$ ipython --no-banner

In [1]: import numpy as np

In [2]: np.set_printoptions(precision=4, suppress=True, linewidth=100, floatmode="fixed")

In [3]: rnd = lambda a: np.round(a, 4) + 0

In [4]: J = np.vander(np.arange(5) - 2, 4, increasing=True)

In [5]: J
Out[5]: 
array([[ 1, -2,  4, -8],
       [ 1, -1,  1, -1],
       [ 1,  0,  0,  0],
       [ 1,  1,  1,  1],
       [ 1,  2,  4,  8]])

In [6]: x0 = np.array([-1, 0, -1, 2])

In [7]: y = J @ x0

In [8]: y
Out[8]: array([-21,  -4,  -1,   0,  11])

In [9]: rnd(np.linalg.lstsq(J, y)[0])
Out[9]: array([-1.0000,  0.0000, -1.0000,  2.0000])

In [10]: rng = np.random.default_rng(5835)

In [11]: y = y + 0.05 * rng.normal(size=5)

In [12]: rnd(y)
Out[12]: array([-21.0539,  -3.9830,  -0.9984,  -0.0245,  11.0805])

In [13]: b, *_ = np.linalg.lstsq(J, y)

In [14]: rnd(np.linalg.norm(y - J @ b))
Out[14]: np.float64(0.0079)

In [15]: [round(float(np.linalg.norm(np.linalg.solve(J.T @ J + lam * np.eye(4), J.T @ y))), 2) for lam in (0, 1, 10, 100)]
Out[15]: [2.46, 2.34, 2.06, 1.18]

In [16]: b.round()
Out[16]: array([-1.0000, -0.0000, -1.0000,  2.0000])

In [17]: P = J @ np.linalg.solve(J.T @ J, J.T)

In [18]: rnd((np.eye(5) - P) @ J)
Out[18]: 
array([[0.0000, 0.0000, 0.0000, 0.0000],
       [0.0000, 0.0000, 0.0000, 0.0000],
       [0.0000, 0.0000, 0.0000, 0.0000],
       [0.0000, 0.0000, 0.0000, 0.0000],
       [0.0000, 0.0000, 0.0000, 0.0000]])

In [19]: np.allclose(P @ P, P)
Out[19]: True

In [20]: np.linalg.matrix_rank(np.eye(5) - P)
Out[20]: np.int64(1)

In [21]: out = J / np.linalg.norm(J, axis=1, keepdims=True)

In [22]: gram = out @ out.T

In [23]: rnd(gram)
Out[23]: 
array([[ 1.0000,  0.8135,  0.1085, -0.2712, -0.6000],
       [ 0.8135,  1.0000,  0.5000,  0.0000, -0.2712],
       [ 0.1085,  0.5000,  1.0000,  0.5000,  0.1085],
       [-0.2712,  0.0000,  0.5000,  1.0000,  0.8135],
       [-0.6000, -0.2712,  0.1085,  0.8135,  1.0000]])

In [24]: X = rng.normal(size=(30, 5))

In [25]: X = 3 * X / np.linalg.norm(X, axis=1, keepdims=True)

In [26]: rnd(X)
Out[26]: 
array([[-1.4929, -0.5819,  2.4538, -0.1650, -0.6202],
       [ 0.5219,  2.1483, -0.1409,  2.0226,  0.0438],
       [ 1.2442, -2.4799, -0.2872,  0.5524, -0.9562],
       [-1.5461, -1.5742, -1.9758,  0.4582,  0.1333],
       [-0.6364,  2.3772, -1.2372,  0.3043,  1.1492],
       [ 2.1447, -1.2462,  0.1517, -1.1131, -1.2591],
       [ 0.7631,  0.9225,  2.0735,  0.7030,  1.6652],
       [-0.7569, -0.6753, -2.1806,  1.4108,  1.1071],
       [ 0.3754, -1.0367,  1.0746, -0.8917,  2.4155],
       [ 2.5415,  0.8457, -0.7814,  0.0408,  1.1015],
       [-2.0936,  1.6054, -0.5977,  0.4217,  1.2267],
       [ 1.4358,  2.0716, -0.2962,  0.5443,  1.5043],
       [ 0.7841,  2.8050, -0.1379,  0.3383,  0.6194],
       [ 0.5443, -2.8845,  0.0182, -0.2892,  0.5473],
       [ 1.7299, -0.0136, -0.0988, -1.1805,  2.1457],
       [ 0.1887,  2.0586, -1.2668,  1.0795,  1.3988],
       [ 0.8665, -1.5004,  2.3942, -0.4173, -0.3024],
       [ 2.0597,  0.0467,  0.0490, -1.8959,  1.0764],
       [ 0.5122, -0.0945,  0.5468, -2.4125, -1.6154],
       [-0.4944,  1.1468,  2.1292,  1.6194,  0.5332],
       [ 1.8512,  0.9990,  0.9814,  1.3435, -1.3442],
       [ 1.8354, -0.4847, -1.0015, -1.1273, -1.7671],
       [ 1.2138,  2.3124, -0.9846, -0.0418, -1.0992],
       [-1.7207,  0.7095, -0.9668, -1.4465,  1.5839],
       [ 0.3521,  2.0931,  0.3777,  1.2078,  1.7010],
       [-1.0399,  0.3954,  1.1553,  2.0896, -1.4356],
       [-2.0298,  1.1855,  0.3647, -1.4893, -1.0599],
       [-1.5275,  0.7514, -1.8003,  0.3407, -1.6568],
       [-0.3651,  1.1424, -0.3519, -2.7267, -0.0553],
       [-0.9067,  0.2093, -1.5513, -0.1313,  2.3896]])

In [27]: O, Rm = np.linalg.qr(X)

In [28]: rnd(np.abs(np.diag(Rm)))
Out[28]: array([7.4113, 8.3422, 6.6995, 6.5085, 7.0753])

In [29]: rnd(abs(Rm[0, 0])), rnd(np.linalg.norm(X[:, 0]))
Out[29]: (np.float64(7.4113), np.float64(7.4113))

In [30]: out = X / np.sqrt((X ** 2).mean(axis=1, keepdims=True))

In [31]: rnd(np.linalg.norm(out, axis=1))
Out[31]: 
array([2.2361, 2.2361, 2.2361, 2.2361, 2.2361, 2.2361, 2.2361, 2.2361, 2.2361, 2.2361, 2.2361,
       2.2361, 2.2361, 2.2361, 2.2361, 2.2361, 2.2361, 2.2361, 2.2361, 2.2361, 2.2361, 2.2361,
       2.2361, 2.2361, 2.2361, 2.2361, 2.2361, 2.2361, 2.2361, 2.2361])

In [32]: m1 = np.loadtxt("arr.csv", delimiter=",")

In [33]: m1
Out[33]: 
array([[ -4.0000,  -4.0000, -10.0000,  -2.0000,  -2.0000,  -5.0000],
       [  0.0000,  -6.0000,  -4.0000,   0.0000,  -3.0000,  -2.0000],
       [-10.0000, -10.0000,  -4.0000,  -5.0000,  -5.0000,  -2.0000],
       [ -2.0000,  -2.0000,  -5.0000,  -2.0000,  -2.0000,  -5.0000],
       [  0.0000,  -3.0000,  -2.0000,   0.0000,  -3.0000,  -2.0000],
       [ -5.0000,  -5.0000,  -2.0000,  -5.0000,  -5.0000,  -2.0000]])

In [34]: out = np.array([[1, -1], [-2, -1], [0, 2], [2, 1], [0, 0], [1, -1]])

In [35]: np.einsum("ik,kj->ij", m1, out)
Out[35]: 
array([[-5.0000, -9.0000],
       [10.0000,  0.0000],
       [-2.0000,  9.0000],
       [-7.0000, -3.0000],
       [ 4.0000,  1.0000],
       [-7.0000,  3.0000]])

In [36]: out.T @ m1.T
Out[36]: 
array([[-5.0000, 10.0000, -2.0000, -7.0000,  4.0000, -7.0000],
       [-9.0000,  0.0000,  9.0000, -3.0000,  1.0000,  3.0000]])

In [37]: np.linalg.matrix_rank(m1 @ out)
Out[37]: np.int64(2)

In [38]: np.einsum("ik,kj->ji", m1, out)
Out[38]: 
array([[-5.0000, 10.0000, -2.0000, -7.0000,  4.0000, -7.0000],
       [-9.0000,  0.0000,  9.0000, -3.0000,  1.0000,  3.0000]])

In [39]: np.einsum("ij,ij->i", m1, m1)
Out[39]: array([165.0000,  65.0000, 270.0000,  66.0000,  26.0000, 108.0000])

In [40]: arr = np.loadtxt("layer19.csv", delimiter=",")

In [41]: arr
Out[41]: 
array([[-1.0818,  0.0919,  1.2841, -0.2015],
       [ 0.6000,  0.4000,  1.2000,  0.4000],
       [-1.1000,  0.1000,  1.3000, -0.2000],
       [-0.5000,  1.3000, -0.8000,  1.7000],
       [-1.2000,  0.0000, -1.7000,  0.9000],
       [-1.6000, -0.6000,  0.3000,  0.5000]])

In [42]: rnd(arr.mean(axis=0))
Out[42]: array([-0.8136,  0.2153,  0.2640,  0.5164])

In [43]: np.count_nonzero(arr)
Out[43]: np.int64(23)

In [44]: r0 = np.array([-3, -3])

In [45]: rnd(np.correlate(arr[0], arr[3], "full"))
Out[45]: array([-1.8391,  1.0217,  0.7031, -0.7095,  1.7846, -0.9040,  0.1008])

In [46]: rnd(np.polyval(r0, arr[0]))
Out[46]: array([ 0.2454, -3.2757, -6.8523, -2.3955])

In [47]: np.convolve(arr[0], r0)
Out[47]: array([ 3.2454,  2.9697, -4.1280, -3.2478,  0.6045])

In [48]: rnd(np.linalg.norm(arr[3], 1)), rnd(np.linalg.norm(arr[3], np.inf))
Out[48]: (np.float64(4.3), np.float64(1.7))

In [49]: rnd(np.linalg.norm(arr, axis=1))
Out[49]: array([1.6936, 1.4560, 1.7176, 2.3388, 2.2672, 1.8055])

In [50]: rnd(np.linalg.norm(arr, 1)), rnd(np.linalg.norm(arr, np.inf))
Out[50]: (np.float64(6.5841), np.float64(4.3))

In [51]: arr[3] @ arr[4]
Out[51]: np.float64(3.49)

In [52]: rnd(np.linalg.norm(arr, 2))
Out[52]: np.float64(3.2011)

In [53]: rnd(np.linalg.norm(arr) ** 2 / np.linalg.norm(arr, 2) ** 2)
Out[53]: np.float64(2.1282)

In [54]: rnd(np.linalg.norm(arr[3] - arr[4]))
Out[54]: np.float64(1.9053)

In [55]: np.linalg.norm(arr, axis=1).argmax()
Out[55]: np.int64(3)

In [56]: W0 = np.loadtxt("run11.csv", delimiter=",")

In [57]: W0
Out[57]: 
array([[ 0.0000,  0.0000,  0.0000, -2.0000,  0.0000,  0.0000,  0.0000],
       [ 3.0000,  1.0000,  0.0000,  0.0000,  0.0000, -1.0000,  0.0000],
       [ 3.0000,  0.0000, -1.0000,  1.0000,  0.0000,  0.0000,  0.0000],
       [ 0.0000,  0.0000,  0.0000,  0.0000,  0.0000,  0.0000,  0.0000]])

In [58]: np.argsort(-np.linalg.norm(W0, axis=0).round(6), kind="stable")[:3]
Out[58]: array([0, 3, 1])

In [59]: np.linalg.matrix_rank(W0, rtol=0.1)
Out[59]: np.int64(3)

In [60]: [round(float(x), 4) for x in np.linalg.svd(W0, compute_uv=False)[:3]]
Out[60]: [4.4861, 2.1518, 1.1157]
